% python3 -q
>>> import numpy as np
>>> import numpy.linalg as la
>>> np.set_printoptions(suppress=True, linewidth=120)
>>> def rnd(a):
...     return np.round(a, 1) + 0
... 
>>> K = np.load("out8.npy")
>>> K
array([[ 0.9,  1.5,  2.9],
       [ 1.4,  1.3,  3. ],
       [ 1.2,  1.4,  3. ],
       [ 0.4,  0.6,  3. ],
       [ 1. ,  0.9,  2.9],
       [ 1. ,  1.3,  2.8],
       [ 0.9,  1.7,  2.9],
       [ 2.8, -0.3,  3.6],
       [ 2.6, -0.2,  3. ],
       [ 2.7,  0.3,  3. ],
       [ 3.1, -0.5,  2.8],
       [ 3.1,  0.4,  3.2],
       [ 2.7, -0.3,  2.9],
       [ 2.6,  0. ,  3. ],
       [ 2.1,  2.7, -0.2],
       [ 2.2,  3.2, -0.1],
       [ 1.8,  3.3, -0.2],
       [ 1.9,  3.4, -0.1],
       [ 1.7,  2.8,  0.4],
       [ 1.8,  3. , -0.4],
       [ 2.1,  4. , -0.4]])
>>> Xs = K - K.mean(axis=0)
>>> U, sigma, VT = la.svd(Xs, full_matrices=False)
>>> np.abs(VT[0]).argmax()
np.int64(2)
>>> rnd(sigma)
array([9.2, 3.9, 1.3])
>>> (np.sign(U[:, 0]) == np.sign(U[0, 0])).astype(int)
array([1, 1, 1, 1, 1, 1, 1, 1, 1, 1, 1, 1, 1, 1, 0, 0, 0, 0, 0, 0, 0])
>>> rnd(Xs.mean(axis=0))
array([0., 0., 0.])
>>> np.searchsorted(np.cumsum(sigma ** 2) / (sigma ** 2).sum(), 0.9) + 1
np.int64(2)
>>> rnd(VT[0] * np.sign(VT[0, np.abs(VT[0]).argmax()]))
array([ 0.1, -0.7,  0.7])
>>> idx = K[:, 0] > np.median(K[:, 0])
>>> f = K[idx].mean(axis=0) - K[~idx].mean(axis=0)
>>> np.argsort(-np.abs(f).round(6), kind="stable")
array([0, 1, 2])
>>> rnd((((K - K.mean(axis=0)) @ f > 0) == idx).mean())
np.float64(0.9)
>>> ((K - K.mean(axis=0)) @ f > 0).astype(int)
array([0, 0, 0, 0, 0, 0, 0, 1, 1, 1, 1, 1, 1, 1, 0, 0, 0, 0, 0, 0, 0])
>>> rnd(f)
array([ 1.3, -1. ,  0.2])
>>> O, _ = la.qr(np.array([[-0.9, 1.3, 1.3, 0.8, -0.7],
...     [-0.4, -2.0, -0.9, -1.3, -0.7],
...     [0.4, 0.2, -0.3, 1.1, 0.2],
...     [-1.2, -0.8, -0.2, -0.9, 1.2],
...     [0.4, -0.5, 0.8, -1.2, -2.3]]))
>>> mat = O[:, :5]
>>> rnd(mat)
array([[-0.5,  0.6,  0.4,  0.4, -0.3],
       [-0.2, -0.8,  0. ,  0.4, -0.5],
       [ 0.2,  0.1, -0.2,  0.8,  0.5],
       [-0.7, -0.2, -0.1, -0.2,  0.6],
       [ 0.2, -0.2,  0.9,  0. ,  0.3]])
>>> # orthonormal columns
>>> rnd(la.norm(mat, axis=0))
array([1., 1., 1., 1., 1.])
>>> rnd(mat.T @ mat)
array([[1., 0., 0., 0., 0.],
       [0., 1., 0., 0., 0.],
       [0., 0., 1., 0., 0.],
       [0., 0., 0., 1., 0.],
       [0., 0., 0., 0., 1.]])
